$ python -q
>>> import numpy as np
>>> np.set_printoptions(precision=2, suppress=True, linewidth=160)
>>> mat = np.load("arr.npy")
>>> mat
array([[-5, -2,  4,  4],
       [-4,  0, -2, -6],
       [-1,  2, -2, -3],
       [-3, -1,  1,  1],
       [-3, -1,  1,  1],
       [-3, -1,  1,  1],
       [-2, -1,  3,  3],
       [-3, -1,  1,  1],
       [ 0,  0,  0,  0],
       [-3, -1,  1,  1],
       [-7, -1, -1, -5],
       [-3, -1,  1,  1],
       [-4,  0, -2, -6],
       [-6, -3,  1, -2],
       [-2, -1,  3,  3],
       [-2, -1,  3,  3],
       [-4,  1, -1, -2],
       [-4,  1, -1, -2],
       [ 0,  0,  0,  0],
       [-5, -2,  4,  4],
       [-6, -1,  1, -3],
       [ 0,  0,  0,  0],
       [-2, -1,  3,  3]])
>>> other = np.c_[mat[:, :2] @ np.array([[2, 2], [0, 2]]), np.array([6, 1, -5, 5, -9, 9, -7, 8, 7, -8, -4, -6, 9, -8, -2, 4, -6, -8, 7, 7, 2, 4, -1])]
>>> other
array([[-10, -14,   6],
       [ -8,  -8,   1],
       [ -2,   2,  -5],
       [ -6,  -8,   5],
       [ -6,  -8,  -9],
       [ -6,  -8,   9],
       [ -4,  -6,  -7],
       [ -6,  -8,   8],
       [  0,   0,   7],
       [ -6,  -8,  -8],
       [-14, -16,  -4],
       [ -6,  -8,  -6],
       [ -8,  -8,   9],
       [-12, -18,  -8],
       [ -4,  -6,  -2],
       [ -4,  -6,   4],
       [ -8,  -6,  -6],
       [ -8,  -6,  -8],
       [  0,   0,   7],
       [-10, -14,   7],
       [-12, -14,   2],
       [  0,   0,   4],
       [ -4,  -6,  -1]])
>>> np.round(np.linalg.lstsq(mat, other[:, 0])[0], 2) + 0
array([2., 0., 0., 0.])
>>> np.linalg.matrix_rank(other)
np.int64(3)
>>> np.linalg.matrix_rank(np.c_[mat, other])
np.int64(5)
>>> np.linalg.norm(np.linalg.qr(mat)[0].T @ other, axis=0) ** 2 / ((other ** 2).sum(axis=0) + 1e-12)
array([1.  , 1.  , 0.07])
>>> np.round(np.linalg.norm(other - mat @ np.linalg.lstsq(mat, other)[0], axis=0), 2) + 0
array([ 0.  ,  0.  , 29.18])
>>> Q, _ = np.linalg.qr(np.array([[-0.3, 1.3], [-0.1, -0.7], [0.6, -0.9], [0.9, -2.1]]))
>>> E = Q @ Q.T
>>> E
array([[ 0.36, -0.39,  0.04, -0.28],
       [-0.39,  0.59, -0.3 ,  0.03],
       [ 0.04, -0.3 ,  0.39,  0.38],
       [-0.28,  0.03,  0.38,  0.65]])
>>> U, sv, VT = np.linalg.svd(E)
>>> vecs = VT[:(sv > 1e-8).sum()]
>>> rng = np.random.default_rng(171)
>>> x0 = E[1] + -1 * E[2] + rng.integers(2) * np.eye(4)[3]
>>> print(x0)
[-0.43  0.89 -0.69  0.64]
>>> np.diag(vecs.T @ vecs)
array([0.36, 0.59, 0.39, 0.65])
>>> print(round(np.linalg.norm(x0 - vecs.T @ vecs @ x0), 2))
0.59
